In [1]: import numpy as np

In [2]: np.set_printoptions(precision=2, suppress=True, linewidth=100, floatmode="fixed")

In [3]: def rnd(a):
   ...:     return np.round(a, 2) + 0
   ...: 

In [4]: A = np.array([[1, 0, 0], [0, 0, 1], [0, 0, 0]])

In [5]: # looks like rank 2

In [6]: print(rnd(np.trace(np.linalg.pinv(A) @ A)))
2.0

In [7]: print(np.unique(A.round(6), axis=0).shape)
(3, 3)

In [8]: print(rnd(A @ np.linalg.pinv(A) @ A))
[[1.00 0.00 0.00]
 [0.00 0.00 1.00]
 [0.00 0.00 0.00]]

In [9]: print(np.allclose(A[:-1].T @ np.linalg.lstsq(A[:-1].T, A[-1])[0], A[-1]))
True

In [10]: print(np.linalg.lstsq(A[:-1].T, A[-1])[2])
2

In [11]: print(np.linalg.matrix_rank(A - A[0, 0] * np.eye(3)))
2

In [12]: print(np.prod(np.diag(A)), rnd(np.linalg.det(A)))
0 0.0

In [13]: print(rnd(np.sort(np.linalg.eigvals(A))))
[0.00 0.00 1.00]

In [14]: print([int(np.linalg.matrix_rank(np.linalg.matrix_power(A, p))) for p in range(1, 4)])
[2, 1, 1]

In [15]: print(A @ A)
[[1 0 0]
 [0 0 0]
 [0 0 0]]

In [16]: print(np.linalg.matrix_power(A - np.diag(np.diag(A)), 3))
[[0 0 0]
 [0 0 0]
 [0 0 0]]

In [17]: print(rnd(np.linalg.pinv(A)))
[[1.00 0.00 0.00]
 [0.00 0.00 0.00]
 [0.00 1.00 0.00]]

In [18]: print(A[:, 2] @ A[:, 0])
0

In [19]: rng = np.random.default_rng(8043)

In [20]: labels = rng.integers(0, 2, 3)

In [21]: data = (labels[:, None] == labels) * 2 + np.eye(3)

In [22]: print(data)
[[3.00 0.00 0.00]
 [0.00 3.00 2.00]
 [0.00 2.00 3.00]]

In [23]: blk = np.stack([data, -3 * data, data[::-1]])

In [24]: print((blk @ data.T).shape)
(3, 3, 3)

In [25]: print(np.linalg.matrix_rank(blk.reshape(3, -1)))
2

In [26]: print(rnd(np.linalg.norm(blk, axis=(1, 2))))
[ 5.92 17.75  5.92]

In [27]: print(rnd(np.linalg.det(blk)))
[  15.00 -405.00  -15.00]

In [28]: print(np.linalg.matrix_rank(blk))
[3 3 3]

In [29]: print(np.einsum("bij,cij->bc", blk, blk))
[[  35.00 -105.00   13.00]
 [-105.00  315.00  -39.00]
 [  13.00  -39.00   35.00]]

In [30]: print(blk.sum(axis=0))
[[-6.00  2.00  3.00]
 [ 0.00 -3.00 -2.00]
 [ 3.00 -4.00 -6.00]]

In [31]: vec = np.array([-2, 4, 4])

In [32]: rhs = data @ vec

In [33]: print(rhs)
[-6.00 20.00 20.00]

In [34]: print(rnd(np.linalg.solve(data, rhs + data[:, 0])))
[-1.00  4.00  4.00]

In [35]: print(rnd(np.linalg.solve(data.T, data[0])))
[1.00 0.00 0.00]

In [36]: print(rnd(np.linalg.solve(data, data[:, 2])))
[0.00 0.00 1.00]
